>>> import numpy as np
>>> np.set_printoptions(suppress=True, linewidth=140)
>>> rnd = lambda a: np.round(a, 3) + 0
>>> J = np.loadtxt("layer14.csv", delimiter=",")
>>> print(J)
[[ -7.796 -10.03   -6.846  -0.882 -11.545 -18.089  -6.99  -22.27 ]
 [  2.014  -4.389  -7.973  -2.438  -6.669  -1.919   5.058  -1.377]
 [  3.859   4.468   2.037   0.138   4.463   7.835   3.854  10.037]
 [  3.705   4.252   2.018   0.712   4.154   8.213   4.199  10.313]
 [ -9.886   4.165  16.196   7.091  11.099  -6.31  -16.959 -11.533]
 [ -4.212   5.6    12.629   5.345  10.818   2.07   -9.303  -0.221]
 [-10.129   7.664  21.844   9.194  17.282  -2.499 -19.184  -6.765]
 [  3.44    1.313  -0.529  -0.323   1.087   5.758   5.055   7.922]
 [  9.808  10.893   5.246  -0.503  10.02   20.375   9.927  25.345]]
>>> t3 = np.stack([J, -1 * J, J[::-1]])
>>> print(rnd(np.linalg.norm(t3, axis=(1, 2))))
[79.985 79.985 79.985]
>>> print(np.linalg.matrix_rank(t3.reshape(3, -1)))
2
>>> print(t3.sum(axis=0))
[[  9.808  10.893   5.246  -0.503  10.02   20.375   9.927  25.345]
 [  3.44    1.313  -0.529  -0.323   1.087   5.758   5.055   7.922]
 [-10.129   7.664  21.844   9.194  17.282  -2.499 -19.184  -6.765]
 [ -4.212   5.6    12.629   5.345  10.818   2.07   -9.303  -0.221]
 [ -9.886   4.165  16.196   7.091  11.099  -6.31  -16.959 -11.533]
 [  3.705   4.252   2.018   0.712   4.154   8.213   4.199  10.313]
 [  3.859   4.468   2.037   0.138   4.463   7.835   3.854  10.037]
 [  2.014  -4.389  -7.973  -2.438  -6.669  -1.919   5.058  -1.377]
 [ -7.796 -10.03   -6.846  -0.882 -11.545 -18.089  -6.99  -22.27 ]]
>>> print(t3.shape)
(3, 9, 8)
>>> print(rnd(np.einsum("bij,cij->bc", t3, t3)))
[[ 6397.578 -6397.578 -1632.703]
 [-6397.578  6397.578  1632.703]
 [-1632.703  1632.703  6397.578]]
